$ ipython --no-banner

In [1]: import numpy as np

In [2]: from numpy import linalg as LA

In [3]: np.set_printoptions(suppress=True, linewidth=200)

In [4]: M = np.load("arr.npy")

In [5]: M
Out[5]: 
array([[2, 2, 2, 2, 2, 2],
       [3, 2, 3, 2, 3, 2],
       [1, 0, 1, 0, 1, 0],
       [2, 2, 2, 2, 2, 2],
       [3, 2, 3, 2, 3, 2],
       [1, 0, 1, 0, 1, 0]])

In [6]: np.argsort(-LA.norm(M, axis=0).round(6), kind="stable")[:3]
Out[6]: array([0, 2, 4])

In [7]: LA.cond(M) > 100
Out[7]: np.True_

In [8]: K = np.loadtxt("test18.csv", delimiter=",")

In [9]: K
Out[9]: 
array([[  0.34 ,  -0.7  ,   0.366,   0.77 ,   3.338,   4.045,   1.913],
       [ -6.177,  -5.059,   3.756,   0.098,   4.144,  16.609,  -4.336],
       [ -1.836,   0.172,   1.827,  -2.477,  -1.484,  -3.167,  -3.825],
       [ -2.895,   1.646,   0.2  ,  -1.339,   2.941,  -0.898,   1.637],
       [ -1.907,  -1.751,   1.676,  -0.275,   3.439,   5.83 ,   0.424],
       [ -6.52 ,  -2.98 ,  -4.35 ,   5.6  ,  -5.926,  19.275,  -5.184],
       [ -0.063,  -0.95 ,   2.279,  -0.85 ,   5.241,   0.877,   1.744],
       [ -3.86 ,  -1.577,  -0.324,   1.151,   0.479,   8.742,  -1.379],
       [ -1.458,  -1.352,   1.83 ,   0.082,  -0.809,   5.85 ,  -3.031],
       [ -1.911,   0.983,  -6.44 ,   4.61 ,  -6.891,   5.764,  -1.021],
       [ -6.005,  -1.908,  -0.509,   2.882,  -3.618,  16.908,  -3.814],
       [ -1.893,  -0.962,   4.439,  -4.247,   3.441,  -4.638,  -3.173],
       [ -4.682,  -2.381,  -4.784,   6.737,  -4.943,  18.365,  -3.466],
       [ -2.008,   0.221,  -1.613,   1.571,  -3.769,   5.454,  -1.61 ],
       [  2.89 ,   0.663,   2.981,  -4.698,   1.569, -14.363,  -0.634],
       [  0.102,   0.26 ,   0.147,  -1.919,   1.546,  -5.407,   0.172],
       [ -1.757,  -1.162,  -2.659,   2.185,  -1.421,   5.807,  -1.159],
       [  0.392,  -0.291,   0.951,  -0.599,   0.367,  -1.537,  -1.145],
       [  6.933,   4.591,  -1.083,  -1.545,   1.258, -18.056,   5.982],
       [ -0.805,   0.226,  -5.078,   4.147,  -7.419,   4.865,  -1.984],
       [ -1.488,  -0.847,   1.699,  -0.399,  -1.644,   2.106,  -4.077],
       [  0.583,   2.882,  -3.3  ,   0.348,  -4.193,  -7.194,   0.575],
       [  0.674,  -0.017,   2.104,  -1.245,   3.568,  -2.633,   0.708],
       [ -1.696,  -0.945,   3.666,  -3.512,   2.309,  -1.562,  -2.076],
       [ -0.014,   0.552,   2.771,  -3.077,   7.235,  -5.465,   2.256],
       [  0.908,   3.334,  -7.026,   3.422,  -7.954,  -2.217,   2.404],
       [ -0.005,   0.965,  -3.616,   3.138,   0.787,   4.424,   4.334],
       [  1.014,   2.686,  -1.328,  -1.21 ,  -2.399,  -8.32 ,   0.764],
       [ -2.695,   0.01 ,  -8.205,   7.16 ,  -9.021,  11.957,  -2.366],
       [  1.401,  -0.217,   0.266,   0.617,   4.07 ,   1.881,   3.774],
       [  1.354,   2.04 ,   0.53 ,  -2.64 ,   4.581,  -9.036,   3.769],
       [  1.262,  -0.266,   2.089,  -1.432,   3.222,  -1.858,   1.   ],
       [  1.979,   0.392,  -1.169,  -0.572,   1.486,  -6.55 ,   1.939],
       [  1.911,   3.304,  -3.921,  -0.325,  -1.905, -10.486,   4.403],
       [ -3.635,  -2.463,   3.862,  -0.588,   3.125,   8.986,  -2.752],
       [ -3.687,  -2.245,   1.443,   0.686,  -0.134,   9.777,  -3.736],
       [ -0.831,  -1.821,   0.487,   1.733,  -2.038,   6.87 ,  -2.794],
       [  2.701,   0.937,  -0.758,  -0.148,  -1.075,  -7.828,  -0.67 ],
       [  3.101,  -1.016,   5.061,  -3.675,  10.386,  -7.853,   3.418],
       [ -1.406,  -1.904,  -1.737,   2.194,   0.549,   7.655,  -0.452],
       [ -5.387,  -3.073,   2.557,   0.297,   1.277,  11.921,  -4.378]])

In [10]: x = np.array([-1, 4, 4, -1, 5, 2, 0])

In [11]: y = K @ x

In [12]: np.round(LA.pinv(K) @ K, 3) + 0
Out[12]: 
array([[1., 0., 0., 0., 0., 0., 0.],
       [0., 1., 0., 0., 0., 0., 0.],
       [0., 0., 1., 0., 0., 0., 0.],
       [0., 0., 0., 1., 0., 0., 0.],
       [0., 0., 0., 0., 1., 0., 0.],
       [0., 0., 0., 0., 0., 1., 0.],
       [0., 0., 0., 0., 0., 0., 1.]])

In [13]: np.round(LA.lstsq(K, y)[0], 3) + 0
Out[13]: array([-1.,  4.,  4., -1.,  5.,  2.,  0.])

In [14]: rng = np.random.default_rng(35882)

In [15]: y = y + 0.02 * rng.normal(size=41)

In [16]: y.round(3)
Out[16]: 
array([ 22.349,  54.784,  -1.462,  24.522,  30.753, -19.425,  34.184,  14.97 ,  10.958, -47.474,   9.188,  27.953, -18.7  , -13.084,  -4.514,   0.389, -11.243,   1.63 , -21.174, -50.11 ,   1.305,
       -37.953,  21.478,  24.55 ,  41.592, -63.311,  -0.964, -23.021, -58.455,  22.321,  16.394,  19.847, -10.178, -34.573,  43.42 ,  18.642,  -2.694, -22.879,  52.985,   2.687,  33.25 ])

In [17]: b, *_ = LA.lstsq(K, y)

In [18]: b.round(3)
Out[18]: array([-1.   ,  3.993,  4.006, -0.999,  4.994,  2.   ,  0.007])

In [19]: np.round(K.T @ (y - K @ b), 3) + 0
Out[19]: array([0., 0., 0., 0., 0., 0., 0.])

In [20]: b.round()
Out[20]: array([-1.,  4.,  4., -1.,  5.,  2.,  0.])

In [21]: np.round(LA.norm(y - K @ b), 3)
Out[21]: np.float64(0.122)

In [22]: [round(float(LA.norm(LA.solve(K.T @ K + lam * np.eye(7), K.T @ y))), 2) for lam in (0, 1, 10, 100)]
Out[22]: [7.93, 7.42, 6.31, 5.28]
